$ python -q
>>> import numpy as np
>>> import numpy.linalg as la
>>> np.set_printoptions(precision=2, suppress=True, linewidth=120, legacy="1.25")
>>> u = np.array([1, 1, 0, 0])
>>> mat = -1 * np.eye(4) + np.outer(u, u)
>>> print(mat)
[[ 0.  1.  0.  0.]
 [ 1.  0.  0.  0.]
 [ 0.  0. -1.  0.]
 [ 0.  0.  0. -1.]]
>>> evals, evecs = la.eigh(mat)
>>> vec = np.array([3, 3, 0, 3])
>>> print(evecs * np.maximum(evals, 0) @ evecs.T)
[[0.5 0.5 0.  0. ]
 [0.5 0.5 0.  0. ]
 [0.  0.  0.  0. ]
 [0.  0.  0.  0. ]]
>>> print(np.round(vec @ mat @ vec / (vec @ vec), 2), evals[0], evals[-1])
0.33 -1.0 1.0
>>> vec = np.array([-4, -5, 0, -4])
>>> y = mat @ vec
>>> b, lr = np.zeros(4), 1 / la.norm(mat, 2) ** 2
>>> for i in range(150):
...     b -= lr * mat.T @ (mat @ b - y)
...     if i % 50 == 0: print(i, round(la.norm(mat @ b - y), 2))
... 
0 0.0
50 0.0
100 0.0
>>> print(b)
[-4. -5.  0. -4.]
>>> print(round(float(la.cond(mat)), 2))
1.0
>>> Q, evecs = la.qr(mat[:, :2])[0], la.qr(mat[:, 2:])[0]
>>> s = la.svd(Q.T @ evecs, compute_uv=False)
>>> print(np.degrees(np.arccos(s.clip(0, 1))))
[90. 90.]
>>> print(s)
[0. 0.]
>>> print(np.round(la.norm(Q @ Q.T - evecs @ evecs.T, 2), 2))
1.0
>>> s = 5 * 0.7 ** np.arange(4)
>>> rng = np.random.default_rng(568)
>>> arr = rng.normal(size=(34, 4)) * rng.permutation(s)
>>> print(arr)
[[  0.01   3.65  -2.79  -0.01]
 [ -2.63  -2.29   0.02  -8.55]
 [ -5.81  -4.52   1.36   2.54]
 [  2.38  -0.14   1.84  -3.67]
 [  4.42   1.13  -0.43  -5.15]
 [  1.88  -1.26  -1.51  -4.02]
 [ -4.01  -0.41   2.11  -1.51]
 [  4.85   0.08  -1.16  -0.41]
 [  8.72   1.32  -0.63   0.6 ]
 [  1.02   1.7    0.03  -3.85]
 [  7.3   -0.41  -1.21  -2.5 ]
 [ -7.15  -1.81  -2.12  -3.22]
 [ -5.39  -1.67  -1.1   -9.73]
 [  8.57  -0.43  -1.97   6.99]
 [  2.43  -2.24   1.84   4.4 ]
 [  8.24  -0.19   0.73  -3.52]
 [  1.24   1.5    0.46   1.92]
 [ -1.29  -1.44  -0.67  -1.73]
 [  4.48   0.45  -0.67   6.36]
 [ -4.59  -1.71   5.51   0.63]
 [-12.48  -0.56   0.65  -0.66]
 [  4.81  -3.22  -1.44   0.18]
 [ -5.34  -1.33  -2.15  -3.06]
 [ -1.84  -1.68  -1.06   1.54]
 [ -0.64   1.23  -1.72  -2.45]
 [ -0.06  -0.53  -1.98  -5.55]
 [  3.19   2.98  -0.78   3.06]
 [  1.65   0.48   0.01   1.55]
 [  0.46   0.47  -0.3   -5.36]
 [ -7.65   0.57  -0.33   0.85]
 [ -2.11  -1.41  -1.47   8.59]
 [  6.95  -0.81  -3.3   -6.97]
 [ -9.19  -3.19  -0.24   3.23]
 [  0.52  -1.2    0.11  -2.79]]
>>> B = arr / np.sqrt((arr ** 2).mean(axis=1, keepdims=True))
>>> print(la.norm(B, axis=1))
[2. 2. 2. 2. 2. 2. 2. 2. 2. 2. 2. 2. 2. 2. 2. 2. 2. 2. 2. 2. 2. 2. 2. 2. 2. 2. 2. 2. 2. 2. 2. 2. 2. 2.]
>>> print(la.matrix_rank(B) == la.matrix_rank(arr))
True
>>> print(la.matrix_rank(arr - arr.mean(axis=1, keepdims=True)))
3
>>> print(B[15])
[ 1.83 -0.04  0.16 -0.78]
>>> F = np.triu(rng.random((4, 4)) < 0.6, 1).astype(int)
>>> F = F + F.T
>>> print(F)
[[0 1 1 1]
 [1 0 1 0]
 [1 1 0 1]
 [1 0 1 0]]
>>> print(F @ F)
[[3 1 2 1]
 [1 2 1 2]
 [2 1 3 1]
 [1 2 1 2]]
>>> print(np.trace(F @ F @ F) // 6)
2
>>> low = np.diag(F.sum(axis=1)) - F
>>> print(la.matrix_rank(low))
3
>>> print(low @ np.ones(4))
[0. 0. 0. 0.]
>>> print(round(la.det(low[1:, 1:])))
8
>>> print(np.round(la.eigvalsh(low), 2) + 0)
[0. 2. 4. 4.]
>>> print(la.matrix_rank(F, rtol=0.1))
3
>>> print(round(la.norm(F, 2) / la.norm(F), 2))
0.81
>>> print(np.abs(np.diag(la.qr(F)[1])) > 1e-9)
[ True  True  True False]
>>> print(np.round(np.trace(la.pinv(F) @ F), 2))
3.0
>>> print(np.allclose(F[:-1].T @ la.lstsq(F[:-1].T, F[-1])[0], F[-1]))
True
>>> print(np.round(F @ la.pinv(F) @ F, 2) + 0)
[[0. 1. 1. 1.]
 [1. 0. 1. 0.]
 [1. 1. 0. 1.]
 [1. 0. 1. 0.]]
>>> print(np.unique(F.round(6), axis=0).shape)
(3, 4)
>>> labels = rng.permutation(4)
>>> print(labels)
[0 2 1 3]
>>> B = F[labels][:, labels]
>>> print(np.diag(B))
[0 0 0 0]
>>> print(np.trace(B))
0
>>> print(np.round(np.sort(np.abs(la.eigvals(B))), 2) + 0)
[0.   1.   1.56 2.56]
>>> print(np.allclose(B, F))
False
>>> print(round(float(la.det(B)), 2), round(la.det(F[labels]), 2))
0.0 0.0
>>> def softmax(z):
...     e = np.exp(z - z.max(axis=-1, keepdims=True))
...     return e / e.sum(axis=-1, keepdims=True)
... 
>>> print(np.round(softmax(10 * F[2]), 2) + 0)
[0.33 0.33 0.   0.33]
>>> print(softmax(F).sum(axis=1))
[1. 1. 1. 1.]
>>> att = F @ F.T / np.sqrt(4)
>>> print(softmax(att)[2] @ F)
[0.74 0.69 0.57 0.69]
>>> print(softmax(att).round(6).argmax(axis=1))
[0 1 2 1]
>>> u = np.array([7, 4, 9, 1, 2, 8, 3])
>>> g = np.array([-8, -5, -4])
>>> M = np.outer(u, g)
>>> print(M)
[[-56 -35 -28]
 [-32 -20 -16]
 [-72 -45 -36]
 [ -8  -5  -4]
 [-16 -10  -8]
 [-64 -40 -32]
 [-24 -15 -12]]
>>> rk = la.matrix_rank(M)
>>> print(rk)
1
>>> null = la.svd(M)[2][rk:].T
>>> print(la.matrix_rank(M.T @ M), la.matrix_rank(M @ M.T))
1 1
>>> print([int(la.matrix_rank(M[:, :j + 1])) for j in range(3)])
[1, 1, 1]
>>> print(np.round(M @ null, 2) + 0)
[[0. 0.]
 [0. 0.]
 [0. 0.]
 [0. 0.]
 [0. 0.]
 [0. 0.]
 [0. 0.]]
>>> print(null @ null.T)
[[ 0.39 -0.38 -0.3 ]
 [-0.38  0.76 -0.19]
 [-0.3  -0.19  0.85]]
>>> print(null.shape)
(3, 2)
>>> print([int(la.matrix_rank(np.delete(M, i, axis=0))) for i in range(7)])
[1, 1, 1, 1, 1, 1, 1]
>>> U, s, Vh = la.svd(M)
>>> print(np.argmax(s[:-1] / (s[1:] + 1e-6)) + 1)
1
>>> B = U[:, :1] @ np.diag(s[:1]) @ Vh[:1]
>>> print(np.round(la.norm(M - B, 2), 2), np.round(s[1], 2))
0.0 0.0
>>> print(B)
[[-56. -35. -28.]
 [-32. -20. -16.]
 [-72. -45. -36.]
 [ -8.  -5.  -4.]
 [-16. -10.  -8.]
 [-64. -40. -32.]
 [-24. -15. -12.]]
>>> print(la.matrix_rank(B))
1
>>> print(np.allclose(M[:-1].T @ la.lstsq(M[:-1].T, M[-1])[0], M[-1]))
True
>>> print(M @ la.pinv(M) @ M)
[[-56. -35. -28.]
 [-32. -20. -16.]
 [-72. -45. -36.]
 [ -8.  -5.  -4.]
 [-16. -10.  -8.]
 [-64. -40. -32.]
 [-24. -15. -12.]]
>>> print(round(np.trace(la.pinv(M) @ M), 2))
1.0
>>> print(np.abs(np.diag(la.qr(M)[1])) > 1e-9)
[ True False False]
>>> print(np.unique(M.round(6), axis=0).shape)
(7, 3)
